$ ipython --no-banner

In [1]: import numpy as np

In [2]: np.set_printoptions(precision=2, suppress=True, linewidth=100, legacy="1.25")

In [3]: J = np.load("test18.npy")

In [4]: J
Out[4]: 
array([[  1,   0,   2,   1,  -4,  -4,  -1,   0,  -5,   0,  -4,   3,  -5],
       [  0,  -1,   7,   3,  -6,  -6,  -6,   4,  -4,  -4,  -7,   5,  -6],
       [  4,   0,  10,   3,  -7,  -7,  -1,  -1,  -1,   0,  -9,  10,  -9],
       [ -1,   5,  12,   6,  -3,  -3,   3,  -4,   1,  -5, -13,  11,  -9],
       [ -6,   8,  11,  11,  -1,  -7,   5,  -5,   3,  -2, -12,   9,  -6],
       [ -9,  12,   9,   9,   0,  -9,   6,   0,   2,  -4, -10,  12,  -3],
       [ -4,  17,  12,   9,  -3,  -7,   8,  -2,   2,  -5, -11,   8,  -5],
       [ -6,  16,   9,  14,  -4, -10,   9,  -6,   1,  -3, -13,   4,  -9],
       [ -2,  11,   6,  11,  -6,  -9,   6, -10,   4,   2, -14,   9,  -6],
       [  2,  10,   4,   7,  -7, -14,   2,  -7,   3,   5, -16,   5,  -7],
       [  1,   8,   4,   6, -12, -14,  -2,  -9,   4,   4, -14,   7,  -3],
       [  2,  10,   5,   2, -14, -13,  -6,  -7,   7,   9,  -9,   9,   0],
       [  0,   5,   2,  -3, -11,  -8,  -9,  -9,  12,   6,  -4,   9,   3],
       [  4,   5,   0,  -4, -13, -11, -10,  -5,   7,   9,   0,   7,   5],
       [  4,   1,   5,  -7, -11, -13,  -6,  -9,  12,   7,  -2,   5,   0],
       [  6,   3,   0,  -3, -10, -18,  -9, -10,  16,   3,  -5,   1,  -4],
       [  9,   7,  -5,   0, -13, -22,  -4, -12,  12,   1,   0,   2,  -9],
       [  5,   4,  -8,  -4, -15, -24,  -8, -17,  16,   4,   2,   7,  -8]])

In [5]: A2 = np.c_[J[:, :8] @ np.array([[4, -2, -1, -1, 2, -3, 0, 2],
   ...:     [-5, 5, -3, -3, -3, -5, 4, -5],
   ...:     [-4, -4, 1, 4, -2, 5, 5, -3],
   ...:     [5, 4, -3, -4, -1, 5, -3, 2],
   ...:     [-3, 3, 4, 3, 3, 1, 4, 1],
   ...:     [4, 4, 5, -2, 3, -2, -4, -3],
   ...:     [4, -2, 4, -5, 0, -3, 5, -2],
   ...:     [3, -4, -5, 2, 3, -5, 4, -4]]), np.array([2, 0, -2, 1, -1, 2, -1, 0, 2, 2, 1, 2, -2, -1, 2, 0, -1, 0])]

In [6]: A2
Out[6]: 
array([[  -7,  -32,  -42,    4,  -27,   19,    2,    8,    2],
       [ -26,  -67,  -97,   51,  -38,   59,    8,   -2,    0],
       [ -23,  -79,  -65,   20,  -60,   68,   32,    4,   -2],
       [ -50,   -8,  -15,  -16,  -77,   82,   61,  -35,    1],
       [ -73,   31,  -34,  -42, -108,  111,   83,  -33,   -1],
       [ -99,   30,  -66,  -39, -108,   57,  132,  -72,    2],
       [ -97,   36,  -67,  -74, -128,   29,  149, -101,   -1],
       [ -80,   66,  -75, -111, -152,   72,  112,  -59,    0],
       [ -56,   53,  -53, -101, -135,   80,   43,   -6,    2],
       [ -71,    5, -104,  -61, -125,   49,   49,   15,    2],
       [ -77,   -6, -120,  -49, -141,   74,   -4,   32,    1],
       [-107,  -20, -143,  -20, -140,   44,   -3,    8,    2],
       [-110,   -6,  -79,   15, -100,   47,  -54,   30,   -2],
       [ -89,  -42, -129,   20,  -90,    7,  -46,   35,   -1],
       [-114,  -88,  -69,   46,  -97,   51,   -8,   50,    2],
       [-114,  -53, -122,   28, -108,   55,  -32,   93,    0],
       [ -80,  -34, -153,  -49, -134,   16,  -29,  107,   -1],
       [-122,  -31, -140,  -24, -150,   47,  -84,  147,    0]])

In [7]: np.round(np.linalg.lstsq(J, A2[:, 0])[0], 2) + 0
Out[7]: array([ 4., -5., -4.,  5., -3.,  4.,  4.,  3.,  0.,  0.,  0.,  0.,  0.])

In [8]: np.count_nonzero(J)
Out[8]: 218

In [9]: J.sum(axis=0)
Out[9]: array([  10,  121,   85,   61, -140, -199,  -23, -109,   92,   27, -141,  123,  -81])

In [10]: def softmax(z):
    ...:     e = np.exp(z - z.max(axis=-1, keepdims=True))
    ...:     return e / e.sum(axis=-1, keepdims=True)
    ...: 

In [11]: print(np.round(softmax(J[14]), 2) + 0)
[0.   0.   0.   0.   0.   0.   0.   0.   0.99 0.01 0.   0.   0.  ]

In [12]: scores = J @ J.T / np.sqrt(13)

In [13]: softmax(scores)[14] @ J
Out[13]: array([  5.,   4.,  -8.,  -4., -15., -24.,  -8., -17.,  16.,   4.,   2.,   7.,  -8.])

In [14]: P = J @ np.linalg.solve(J.T @ J, J.T)

In [15]: np.round(np.linalg.eigvalsh(P), 2) + 0
Out[15]: array([0., 0., 0., 0., 0., 1., 1., 1., 1., 1., 1., 1., 1., 1., 1., 1., 1., 1.])

In [16]: np.allclose(P @ P, P)
Out[16]: True

In [17]: vec = np.array([-1, 0, 3, 0, 1, -3, 3, 0, -2, -1, -3, -1, 3])

In [18]: rhs = J @ vec

In [19]: np.round(np.linalg.lstsq(J, rhs)[0], 2) + 0
Out[19]: array([-1.,  0.,  3.,  0.,  1., -3.,  3.,  0., -2., -1., -3., -1.,  3.])

In [20]: np.round(np.linalg.solve(J.T @ J, J.T @ rhs), 2) + 0
Out[20]: array([-1.,  0.,  3.,  0.,  1., -3.,  3.,  0., -2., -1., -3., -1.,  3.])

In [21]: rng = np.random.default_rng(5982)

In [22]: rhs = rhs + 0.02 * rng.normal(size=18)

In [23]: print(rhs)
[ 13.94  24.99  29.01  56.02  79.02  90.01  93.    95.    64.01  62.    49.01  14.98 -26.   -28.97
  -8.98 -22.02 -36.98 -69.  ]

In [24]: coef, *_ = np.linalg.lstsq(J, rhs)

In [25]: np.round(np.linalg.norm(rhs - J @ coef), 2)
Out[25]: 0.06

In [26]: print(coef.round(2) + 0)
[-0.99  0.    3.    0.01  1.   -3.    3.    0.   -2.   -1.   -3.   -1.    3.01]

In [27]: r0 = np.array([-4, 4, -7, 0, 5, -9, 3, -1, 2])

In [28]: g = np.array([6, -6, 3, -5, 3, -5, 7, -9, -9, -4])

In [29]: X = np.outer(r0, g)

In [30]: X
Out[30]: 
array([[-24,  24, -12,  20, -12,  20, -28,  36,  36,  16],
       [ 24, -24,  12, -20,  12, -20,  28, -36, -36, -16],
       [-42,  42, -21,  35, -21,  35, -49,  63,  63,  28],
       [  0,   0,   0,   0,   0,   0,   0,   0,   0,   0],
       [ 30, -30,  15, -25,  15, -25,  35, -45, -45, -20],
       [-54,  54, -27,  45, -27,  45, -63,  81,  81,  36],
       [ 18, -18,   9, -15,   9, -15,  21, -27, -27, -12],
       [ -6,   6,  -3,   5,  -3,   5,  -7,   9,   9,   4],
       [ 12, -12,   6, -10,   6, -10,  14, -18, -18,  -8]])

In [31]: np.argsort(-np.linalg.norm(X, axis=0).round(6), kind="stable")[:3]
Out[31]: array([7, 8, 6])

In [32]: np.linalg.matrix_rank(X, rtol=0.1)
Out[32]: 1

In [33]: mat = np.loadtxt("layer12.csv", delimiter=",")

In [34]: print(mat)
[[0. 0. 0. 0. 0. 0. 0. 0. 0. 0. 1. 0. 0.]
 [0. 0. 0. 0. 0. 0. 1. 0. 0. 0. 0. 0. 0.]
 [0. 0. 0. 0. 0. 0. 0. 0. 1. 0. 0. 0. 0.]
 [0. 0. 1. 0. 0. 0. 0. 0. 0. 0. 0. 0. 0.]
 [0. 0. 0. 0. 0. 0. 0. 1. 0. 0. 0. 0. 0.]
 [0. 0. 0. 0. 0. 1. 0. 0. 0. 0. 0. 0. 0.]
 [0. 0. 0. 0. 0. 0. 0. 0. 0. 1. 0. 0. 0.]
 [0. 0. 0. 0. 0. 0. 0. 0. 0. 0. 0. 1. 0.]
 [0. 1. 0. 0. 0. 0. 0. 0. 0. 0. 0. 0. 0.]
 [0. 0. 0. 1. 0. 0. 0. 0. 0. 0. 0. 0. 0.]
 [0. 0. 0. 0. 0. 0. 0. 0. 0. 0. 0. 0. 1.]
 [1. 0. 0. 0. 0. 0. 0. 0. 0. 0. 0. 0. 0.]
 [0. 0. 0. 0. 1. 0. 0. 0. 0. 0. 0. 0. 0.]]

In [35]: A2 = mat / np.sqrt((mat ** 2).mean(axis=1, keepdims=True))

In [36]: A2[12]
Out[36]: array([0.  , 0.  , 0.  , 0.  , 3.61, 0.  , 0.  , 0.  , 0.  , 0.  , 0.  , 0.  , 0.  ])

In [37]: np.linalg.matrix_rank(A2) == np.linalg.matrix_rank(mat)
Out[37]: True

In [38]: print(np.linalg.norm(mat, axis=0))
[1. 1. 1. 1. 1. 1. 1. 1. 1. 1. 1. 1. 1.]

In [39]: vec = np.array([0, 3, 2, 3, 0, 1, 2, 2, 2, 0, 3, 3, 0])

In [40]: h = np.maximum(mat @ vec, 0)

In [41]: print(h)
[3. 2. 2. 2. 2. 1. 0. 3. 3. 3. 0. 0. 0.]

In [42]: np.maximum(mat @ vec, 0) - np.maximum(-mat @ vec, 0)
Out[42]: array([3., 2., 2., 2., 2., 1., 0., 3., 3., 3., 0., 0., 0.])

In [43]: F = np.load("a.npy")

In [44]: F
Out[44]: 
array([[  1,  -1,   1,  -1],
       [  1,   0,   0,   0],
       [  1,   1,   1,   1],
       [  1,   2,   4,   8],
       [  1,   3,   9,  27],
       [  1,   4,  16,  64],
       [  1,   5,  25, 125],
       [  1,   6,  36, 216]])

In [45]: vec = np.array([0, 5, 4, -6])

In [46]: rhs = F @ vec

In [47]: rhs
Out[47]: array([    5,     0,     3,   -22,  -111,  -300,  -625, -1122])

In [48]: rhs = rhs + 0.02 * rng.normal(size=8)

In [49]: rhs.round(2) + 0
Out[49]: array([    5.03,     0.  ,     3.02,   -21.99,  -110.97,  -300.02,  -625.01, -1122.  ])

In [50]: coef, *_ = np.linalg.lstsq(F, rhs)

In [51]: coef
Out[51]: array([ 0.02,  5.  ,  4.  , -6.  ])

In [52]: cov = F.T @ F

In [53]: np.trace(cov), (F ** 2).sum()
Out[53]: (69548, 69548)

In [54]: print((F @ F.T).shape)
(8, 8)

In [55]: blk = np.stack([F, 2 * F, F[::-1]])

In [56]: print(blk.sum(axis=0))
[[  4   3  39 213]
 [  4   5  25 125]
 [  4   7  19  67]
 [  4   9  21  51]
 [  4  11  31  89]
 [  4  13  49 193]
 [  4  15  75 375]
 [  4  17 109 647]]

In [57]: blk.shape
Out[57]: (3, 8, 4)

In [58]: print(np.linalg.matrix_rank(blk))
[4 4 4]

In [59]: W1 = np.array([[-3, -1], [0, 2], [-4, -3], [-2, 2]])

In [60]: coef = np.array([1, -3])

In [61]: act = np.maximum(F @ W1 + coef, 0)

In [62]: (act > 0).mean(axis=0)
Out[62]: array([0.  , 0.62])

In [63]: (act > 0).astype(int)
Out[63]: 
array([[0, 0],
       [0, 0],
       [0, 0],
       [0, 1],
       [0, 1],
       [0, 1],
       [0, 1],
       [0, 1]])

In [64]: Z = np.array([[1, -2, 5], [4, -1, 5]])

In [65]: W1 @ Z
Out[65]: 
array([[ -7,   7, -20],
       [  8,  -2,  10],
       [-16,  11, -35],
       [  6,   2,   0]])

In [66]: act @ Z
Out[66]: 
array([[   0,    0,    0],
       [   0,    0,    0],
       [   0,    0,    0],
       [  16,   -4,   20],
       [ 116,  -29,  145],
       [ 336,  -84,  420],
       [ 724, -181,  905],
       [1328, -332, 1660]])

In [67]: (act @ Z).round(6).argmax(axis=1)
Out[67]: array([0, 0, 0, 2, 2, 2, 2, 2])

In [68]: round(np.linalg.norm(F, 2) / np.linalg.norm(F), 2)
Out[68]: 1.0

In [69]: [round(float(x), 2) for x in np.linalg.svd(F, compute_uv=False)[:3]]
Out[69]: [263.57, 8.53, 1.75]

In [70]: round(np.log10(np.linalg.cond(F)))
Out[70]: 2

In [71]: print(np.abs(np.linalg.svd(F)[2][-1]))
[0.66 0.62 0.42 0.05]

In [72]: np.linalg.cond(F) > 100
Out[72]: True

In [73]: data = np.load("arr.npy")

In [74]: data.round(2) + 0
Out[74]: 
array([[ 0.1 ,  0.14, -0.02, -0.08, -0.03, -0.1 ,  0.1 ,  0.08, -0.11, -0.06, -0.14,  0.01],
       [ 0.14,  0.19, -0.09, -0.09, -0.05, -0.17,  0.11,  0.08, -0.14, -0.06, -0.22,  0.  ],
       [-0.02, -0.09,  0.52, -0.11,  0.01,  0.21,  0.25,  0.15, -0.07, -0.12,  0.24,  0.15],
       [-0.08, -0.09, -0.11,  0.1 ,  0.06,  0.08, -0.15, -0.11,  0.09,  0.07,  0.01, -0.02],
       [-0.03, -0.05,  0.01,  0.06,  0.15,  0.25, -0.07, -0.1 , -0.02,  0.  , -0.16,  0.13],
       [-0.1 , -0.17,  0.21,  0.08,  0.25,  0.52, -0.06, -0.14, -0.01, -0.02, -0.09,  0.25],
       [ 0.1 ,  0.11,  0.25, -0.15, -0.07, -0.06,  0.25,  0.18, -0.15, -0.12,  0.01,  0.06],
       [ 0.08,  0.08,  0.15, -0.11, -0.1 , -0.14,  0.18,  0.15, -0.08, -0.07,  0.08, -0.02],
       [-0.11, -0.14, -0.07,  0.09, -0.02, -0.01, -0.15, -0.08,  0.17,  0.1 ,  0.21, -0.09],
       [-0.06, -0.06, -0.12,  0.07,  0.  , -0.02, -0.12, -0.07,  0.1 ,  0.07,  0.07, -0.07],
       [-0.14, -0.22,  0.24,  0.01, -0.16, -0.09,  0.01,  0.08,  0.21,  0.07,  0.6 , -0.15],
       [ 0.01,  0.  ,  0.15, -0.02,  0.13,  0.25,  0.06, -0.02, -0.09, -0.07, -0.15,  0.17]])

In [75]: evals, vecs = np.linalg.eigh(data)

In [76]: np.unique(evals.round(6) + 0, return_counts=True)[1]
Out[76]: array([9, 3])

In [77]: np.round(np.linalg.svd(data, compute_uv=False), 2) + 0
Out[77]: array([1., 1., 1., 0., 0., 0., 0., 0., 0., 0., 0., 0.])

In [78]: evals.sum(), round(float(np.trace(data)), 2)
Out[78]: (3.0, 3.0)

In [79]: np.argsort(-np.linalg.norm(data, axis=0).round(6), kind="stable")[:3]
Out[79]: array([10,  2,  5])

In [80]: np.linalg.cond(data) > 100
Out[80]: True

In [81]: U, sig, Vh = np.linalg.svd(data)

In [82]: vecs = Vh[:(sig > 1e-8).sum()]

In [83]: vec = data[2] + -2 * data[6] + rng.integers(2) * np.eye(12)[5]

In [84]: print(vec)
[-0.22 -0.3   0.02  0.19  0.14  0.33 -0.25 -0.21  0.23  0.12  0.22  0.03]

In [85]: print(np.round(vecs.T @ vecs, 2) + 0)
[[ 0.1   0.14 -0.02 -0.08 -0.03 -0.1   0.1   0.08 -0.11 -0.06 -0.14  0.01]
 [ 0.14  0.19 -0.09 -0.09 -0.05 -0.17  0.11  0.08 -0.14 -0.06 -0.22  0.  ]
 [-0.02 -0.09  0.52 -0.11  0.01  0.21  0.25  0.15 -0.07 -0.12  0.24  0.15]
 [-0.08 -0.09 -0.11  0.1   0.06  0.08 -0.15 -0.11  0.09  0.07  0.01 -0.02]
 [-0.03 -0.05  0.01  0.06  0.15  0.25 -0.07 -0.1  -0.02  0.   -0.16  0.13]
 [-0.1  -0.17  0.21  0.08  0.25  0.52 -0.06 -0.14 -0.01 -0.02 -0.09  0.25]
 [ 0.1   0.11  0.25 -0.15 -0.07 -0.06  0.25  0.18 -0.15 -0.12  0.01  0.06]
 [ 0.08  0.08  0.15 -0.11 -0.1  -0.14  0.18  0.15 -0.08 -0.07  0.08 -0.02]
 [-0.11 -0.14 -0.07  0.09 -0.02 -0.01 -0.15 -0.08  0.17  0.1   0.21 -0.09]
 [-0.06 -0.06 -0.12  0.07  0.   -0.02 -0.12 -0.07  0.1   0.07  0.07 -0.07]
 [-0.14 -0.22  0.24  0.01 -0.16 -0.09  0.01  0.08  0.21  0.07  0.6  -0.15]
 [ 0.01  0.    0.15 -0.02  0.13  0.25  0.06 -0.02 -0.09 -0.07 -0.15  0.17]]

In [86]: round(np.linalg.norm(vec - vecs.T @ vecs @ vec), 2)
Out[86]: 0.0

In [87]: W1 = np.array([[1, 3, 0, 3, 1, 3],
    ...:     [2, 2, 2, 1, 3, 2],
    ...:     [0, 1, 2, 2, 1, 2],
    ...:     [0, 3, 0, 1, 3, 2],
    ...:     [0, 2, 1, 0, 3, 2],
    ...:     [1, 1, 0, 0, 0, 3],
    ...:     [2, 0, 0, 2, 3, 3],
    ...:     [1, 3, 2, 3, 3, 3],
    ...:     [0, 1, 2, 1, 2, 0],
    ...:     [0, 3, 0, 3, 1, 0],
    ...:     [1, 3, 0, 3, 1, 2],
    ...:     [0, 1, 2, 1, 2, 3]])

In [88]: coef = np.array([1, 1, -3, -1, 0, 3])

In [89]: act = np.maximum(data @ W1 + coef, 0)

In [90]: (act > 0).mean(axis=0)
Out[90]: array([1.  , 1.  , 0.  , 0.33, 0.75, 1.  ])

In [91]: np.linalg.matrix_rank(act)
Out[91]: 5

In [92]: Z = np.array([[0, 3, 1],
    ...:     [2, 3, 0],
    ...:     [0, 3, -2],
    ...:     [3, -1, -3],
    ...:     [-1, 2, 1],
    ...:     [1, -2, -2]])

In [93]: W1 @ Z
Out[93]: 
array([[ 17,   5, -13],
       [  6,  19,  -6],
       [  9,   5, -13],
       [  8,  10,  -4],
       [  3,  11,  -3],
       [  5,   0,  -5],
       [  6,   4,  -7],
       [ 15,  15, -15],
       [  3,  12,  -5],
       [ 14,   8,  -8],
       [ 16,   7, -11],
       [  6,   6, -11]])

In [94]: rank = np.linalg.matrix_rank(data)

In [95]: rank
Out[95]: 3

In [96]: null = np.linalg.svd(data)[2][rank:].T

In [97]: np.allclose(data @ null, 0)
Out[97]: True

In [98]: feats = np.diag(10 * np.array([6, 3, 2, 5, 9, 7])) + np.array([[1, 2, 3, 2, 0, 3],
    ...:     [2, 1, 2, 1, 0, 3],
    ...:     [0, 2, 2, 0, 0, 0],
    ...:     [2, 3, 3, 2, 1, 0],
    ...:     [2, 0, 2, 2, 0, 3],
    ...:     [0, 3, 2, 0, 0, 3]])

In [99]: feats
Out[99]: 
array([[61,  2,  3,  2,  0,  3],
       [ 2, 31,  2,  1,  0,  3],
       [ 0,  2, 22,  0,  0,  0],
       [ 2,  3,  3, 52,  1,  0],
       [ 2,  0,  2,  2, 90,  3],
       [ 0,  3,  2,  0,  0, 73]])

In [100]: np.round(softmax(feats[0] + 3), 2) + 0
Out[100]: array([1., 0., 0., 0., 0., 0.])

In [101]: softmax(feats).sum(axis=1)
Out[101]: array([1., 1., 1., 1., 1., 1.])

In [102]: np.round(softmax(feats[0]), 2) + 0
Out[102]: array([1., 0., 0., 0., 0., 0.])

In [103]: print(np.round(softmax(10 * feats[0]), 2) + 0)
[1. 0. 0. 0. 0. 0.]

In [104]: scores = feats @ feats.T / np.sqrt(6)

In [105]: np.round(softmax(scores), 2) + 0
Out[105]: 
array([[1., 0., 0., 0., 0., 0.],
       [0., 1., 0., 0., 0., 0.],
       [0., 0., 1., 0., 0., 0.],
       [0., 0., 0., 1., 0., 0.],
       [0., 0., 0., 0., 1., 0.],
       [0., 0., 0., 0., 0., 1.]])

In [106]: softmax(scores).round(6).argmax(axis=1)
Out[106]: array([0, 1, 2, 3, 4, 5])

In [107]: print(np.round(softmax(scores + np.triu(np.full(scores.shape, -np.inf), 1)), 2) + 0)
[[1. 0. 0. 0. 0. 0.]
 [0. 1. 0. 0. 0. 0.]
 [0. 0. 1. 0. 0. 0.]
 [0. 0. 0. 1. 0. 0.]
 [0. 0. 0. 0. 1. 0.]
 [0. 0. 0. 0. 0. 1.]]
